$ ipython --no-banner

In [1]: import numpy as np

In [2]: np.set_printoptions(precision=2, suppress=True, linewidth=200)

In [3]: rd = lambda a: np.round(a, 2) + 0

In [4]: rng = np.random.default_rng(781335)

In [5]: J = (rng.random((4, 4)) < 0.3) + np.eye(4)

In [6]: J /= J.sum(axis=1, keepdims=True)

In [7]: rd(J)
Out[7]: 
array([[0.33, 0.33, 0.  , 0.33],
       [0.  , 1.  , 0.  , 0.  ],
       [0.  , 0.  , 0.5 , 0.5 ],
       [0.  , 0.  , 0.  , 1.  ]])

In [8]: A2 = np.linalg.inv(J)

In [9]: A2
Out[9]: 
array([[ 3., -1.,  0., -1.],
       [ 0.,  1.,  0.,  0.],
       [ 0.,  0.,  2., -1.],
       [ 0.,  0.,  0.,  1.]])

In [10]: J @ A2
Out[10]: 
array([[1., 0., 0., 0.],
       [0., 1., 0., 0.],
       [0., 0., 1., 0.],
       [0., 0., 0., 1.]])

In [11]: rd(np.linalg.slogdet(J)[0])
Out[11]: np.float64(1.0)

In [12]: rd(np.linalg.det(J) * A2)
Out[12]: 
array([[ 0.5 , -0.17,  0.  , -0.17],
       [ 0.  ,  0.17,  0.  ,  0.  ],
       [ 0.  ,  0.  ,  0.33, -0.17],
       [ 0.  ,  0.  ,  0.  ,  0.17]])

In [13]: vals, V = np.linalg.eig(J)

In [14]: rd(np.sort(np.linalg.eigvals(J.T)))
Out[14]: array([0.33, 0.5 , 1.  , 1.  ])

In [15]: print(J @ V[:, 0] - vals[0] * V[:, 0])
[0. 0. 0. 0.]

In [16]: x = np.array([-1, 1, 1, 1])

In [17]: h = np.maximum(J @ x, 0)

In [18]: rd(h)
Out[18]: array([0.33, 1.  , 1.  , 1.  ])

In [19]: print(rd(np.tanh(J @ x)))
[0.32 0.76 0.76 0.76]

In [20]: rd(J.T @ h)
Out[20]: array([0.11, 1.11, 0.5 , 1.61])

In [21]: rd(np.maximum(J @ x, 0) - np.maximum(-J @ x, 0))
Out[21]: array([0.33, 1.  , 1.  , 1.  ])

In [22]: mat = np.loadtxt("test4.csv", delimiter=",")

In [23]: mat
Out[23]: 
array([[-1.,  0.,  0.,  0.,  0.,  0.,  0.,  0.,  0.,  0.,  0.],
       [ 2.,  2.,  0.,  0.,  0.,  0.,  0.,  0.,  0.,  0.,  0.],
       [ 0., -2., -1.,  0.,  0.,  0.,  0.,  0.,  0.,  0.,  0.],
       [-2., -1.,  1., -1.,  0.,  0.,  0.,  0.,  0.,  0.,  0.],
       [-2.,  0., -2.,  0.,  2.,  0.,  0.,  0.,  0.,  0.,  0.],
       [ 2., -2., -1., -2.,  1.,  1.,  0.,  0.,  0.,  0.,  0.],
       [ 2.,  2.,  1.,  0., -2., -1., -2.,  0.,  0.,  0.,  0.],
       [ 2., -2., -1., -1., -2., -1.,  0.,  2.,  0.,  0.,  0.],
       [ 2.,  2.,  1., -1.,  0.,  2.,  1.,  1.,  0.,  0.,  0.],
       [ 2., -2., -2., -2.,  1.,  0.,  2., -2., -1.,  2.,  0.],
       [ 2.,  2.,  0.,  0., -2.,  1.,  2.,  2., -2., -1.,  1.]])

In [24]: # triangular

In [25]: left, sigma, Vh = np.linalg.svd(mat)

In [26]: V = Vh[:(sigma > 1e-8).sum()]

In [27]: x = mat[1] + -3 * mat[5] + rng.integers(2) * np.eye(11)[0]

In [28]: x
Out[28]: array([-3.,  8.,  3.,  6., -3., -3.,  0.,  0.,  0.,  0.,  0.])

In [29]: print(rd(np.linalg.norm(x - V.T @ V @ x)))
0.0

In [30]: print(np.linalg.matrix_rank(np.vstack([mat, x])))
10
